% python3 -q
>>> import numpy as np
>>> from numpy import linalg as LA
>>> np.set_printoptions(precision=3, suppress=True, linewidth=120, floatmode="fixed")
>>> X = np.load("case5.npy")
>>> X
array([[ 4,  4,  4,  4],
       [ 4,  8,  8,  8],
       [ 4,  8, 12, 12],
       [ 4,  8, 12, 16]])
>>> x0 = np.array([-4, -3, 1, -5])
>>> a = np.maximum(X @ x0, 0)
>>> np.maximum(X @ x0, 0) - np.maximum(-X @ x0, 0)
array([ -44,  -72,  -88, -108])
>>> X * (a > 1e-9)[:, None]
array([[0, 0, 0, 0],
       [0, 0, 0, 0],
       [0, 0, 0, 0],
       [0, 0, 0, 0]])
>>> round(LA.det(X.T), 3)
np.float64(256.0)
>>> np.kron(np.eye(2, dtype=int), X)
array([[ 4,  4,  4,  4,  0,  0,  0,  0],
       [ 4,  8,  8,  8,  0,  0,  0,  0],
       [ 4,  8, 12, 12,  0,  0,  0,  0],
       [ 4,  8, 12, 16,  0,  0,  0,  0],
       [ 0,  0,  0,  0,  4,  4,  4,  4],
       [ 0,  0,  0,  0,  4,  8,  8,  8],
       [ 0,  0,  0,  0,  4,  8, 12, 12],
       [ 0,  0,  0,  0,  4,  8, 12, 16]])
>>> round(LA.eigvals(X).sum().real, 3)
np.float64(40.0)
>>> np.poly(X)
array([   1.000,  -40.000,  240.000, -448.000,  256.000])
>>> np.round(LA.det(2 * X), 3), round(float(LA.det(X)), 3)
(np.float64(4096.0), 256.0)
>>> m1 = np.loadtxt("sample12.csv", delimiter=",")
>>> m1
array([[ 2.883, -1.055, -2.386,  0.898, -0.596],
       [-1.055,  4.013,  0.699,  0.742, -2.844],
       [-2.386,  0.699,  4.245, -0.453,  1.484],
       [ 0.898,  0.742, -0.453,  5.994,  1.159],
       [-0.596, -2.844,  1.484,  1.159,  3.865]])
>>> # equal to its transpose
>>> Uu, sig, Vt = LA.svd(m1)
>>> sig.round(3) + 0
array([7.000, 7.000, 6.000, 1.000, 0.000])
>>> B = Uu[:, :4] @ np.diag(sig[:4]) @ Vt[:4]
>>> np.round(np.abs(m1 - B).max(), 3)
np.float64(0.0)
>>> LA.matrix_rank(m1, rtol=0.05)
np.int64(4)
>>> np.round(LA.norm(m1 - B, 2), 3), np.round(sig[4], 3)
(np.float64(0.0), np.float64(0.0))
>>> vals, V = LA.eigh(m1)
>>> V @ np.diag(vals) @ V.T
array([[ 2.883, -1.055, -2.386,  0.898, -0.596],
       [-1.055,  4.013,  0.699,  0.742, -2.844],
       [-2.386,  0.699,  4.245, -0.453,  1.484],
       [ 0.898,  0.742, -0.453,  5.994,  1.159],
       [-0.596, -2.844,  1.484,  1.159,  3.865]])
>>> np.round(V.T @ V, 3) + 0
array([[1.000, 0.000, 0.000, 0.000, 0.000],
       [0.000, 1.000, 0.000, 0.000, 0.000],
       [0.000, 0.000, 1.000, 0.000, 0.000],
       [0.000, 0.000, 0.000, 1.000, 0.000],
       [0.000, 0.000, 0.000, 0.000, 1.000]])
>>> vals.round(3) + 0
array([0.000, 1.000, 6.000, 7.000, 7.000])
>>> np.round(vals.sum(), 3), round(np.trace(m1), 3)
(np.float64(21.0), np.float64(21.0))
>>> np.round(LA.eigvalsh(m1 @ m1), 3) + 0
array([ 0.000,  1.000, 36.000, 49.000, 49.000])
>>> u = np.array([-3, 3])
>>> np.correlate(m1[3], m1[4], "full")
array([  3.470,   3.908,   0.441,  21.188,   8.112,  11.087, -15.056,  -6.871,  -0.691])
>>> round(LA.det(2 * m1), 3), round(float(LA.det(m1)), 3)
(np.float64(0.0), 0.0)
>>> np.round(np.einsum("ii->", m1), 3)
np.float64(21.0)
>>> np.round(np.poly(m1), 3) + 0
array([   1.000,  -21.000,  153.000, -427.000,  294.000,    0.000])
>>> np.round(LA.det(m1[::-1]), 3)
np.float64(0.0)
>>> round(float(LA.det(m1.T)), 3)
0.0
>>> round(float(LA.eigvals(m1).sum().real), 3)
21.0
>>> E = np.load("dump.npy")
>>> E
array([[1.000, 0.500, 0.250, 0.125, 0.062, 0.031, 0.016, 0.008, 0.004],
       [0.500, 1.000, 0.500, 0.250, 0.125, 0.062, 0.031, 0.016, 0.008],
       [0.250, 0.500, 1.000, 0.500, 0.250, 0.125, 0.062, 0.031, 0.016],
       [0.125, 0.250, 0.500, 1.000, 0.500, 0.250, 0.125, 0.062, 0.031],
       [0.062, 0.125, 0.250, 0.500, 1.000, 0.500, 0.250, 0.125, 0.062],
       [0.031, 0.062, 0.125, 0.250, 0.500, 1.000, 0.500, 0.250, 0.125],
       [0.016, 0.031, 0.062, 0.125, 0.250, 0.500, 1.000, 0.500, 0.250],
       [0.008, 0.016, 0.031, 0.062, 0.125, 0.250, 0.500, 1.000, 0.500],
       [0.004, 0.008, 0.016, 0.031, 0.062, 0.125, 0.250, 0.500, 1.000]])
>>> rng = np.random.default_rng(10)
>>> labels = rng.permutation(4)
>>> labels
array([2, 3, 1, 0])
>>> B = X[labels][:, labels]
>>> np.trace(B)
np.int64(40)
>>> round(LA.det(B), 3), np.round(LA.det(X[labels]), 3)
(np.float64(256.0), np.float64(-256.0))
>>> B
array([[12, 12,  8,  4],
       [12, 16,  8,  4],
       [ 8,  8,  8,  4],
       [ 4,  4,  4,  4]])
>>> W0 = np.array([[19, -3, -21, 4, -1, -2, -2],
...     [-3, 52, 8, 4, 1, 6, 9],
...     [-21, 8, 54, 6, 4, 2, -4],
...     [4, 4, 6, 31, -20, -1, -10],
...     [-1, 1, 4, -20, 41, 2, 4],
...     [-2, 6, 2, -1, 2, 26, -2],
...     [-2, 9, -4, -10, 4, -2, 31]])
>>> # symmetric, so the eigenvalues are real
>>> x0 = np.array([0, -3, -2, 1, 3, -1, 2])
>>> (W0 * x0).sum(axis=1)
array([  50, -153, -124,  -72,   98,  -47,   47])
>>> W0 * x0
array([[   0,    9,   42,    4,   -3,    2,   -4],
       [   0, -156,  -16,    4,    3,   -6,   18],
       [   0,  -24, -108,    6,   12,   -2,   -8],
       [   0,  -12,  -12,   31,  -60,    1,  -20],
       [   0,   -3,   -8,  -20,  123,   -2,    8],
       [   0,  -18,   -4,   -1,    6,  -26,   -4],
       [   0,  -27,    8,  -10,   12,    2,   62]])
>>> LA.norm(W0 @ x0) <= LA.norm(W0, 2) * LA.norm(x0) + 1e-9
np.True_
>>> W0 @ np.ones(7)
array([-6.000, 77.000, 49.000, 14.000, 31.000, 31.000, 26.000])
>>> W0 @ np.eye(7)[4]
array([ -1.000,   1.000,   4.000, -20.000,  41.000,   2.000,   4.000])
>>> W0 @ (2 * x0)
array([ 100, -306, -248, -144,  196,  -94,   94])
>>> np.einsum("ij,j->i", W0, x0)
array([  50, -153, -124,  -72,   98,  -47,   47])
>>> np.sign((W0 @ x0).round(6))
array([ 1, -1, -1, -1,  1, -1,  1])
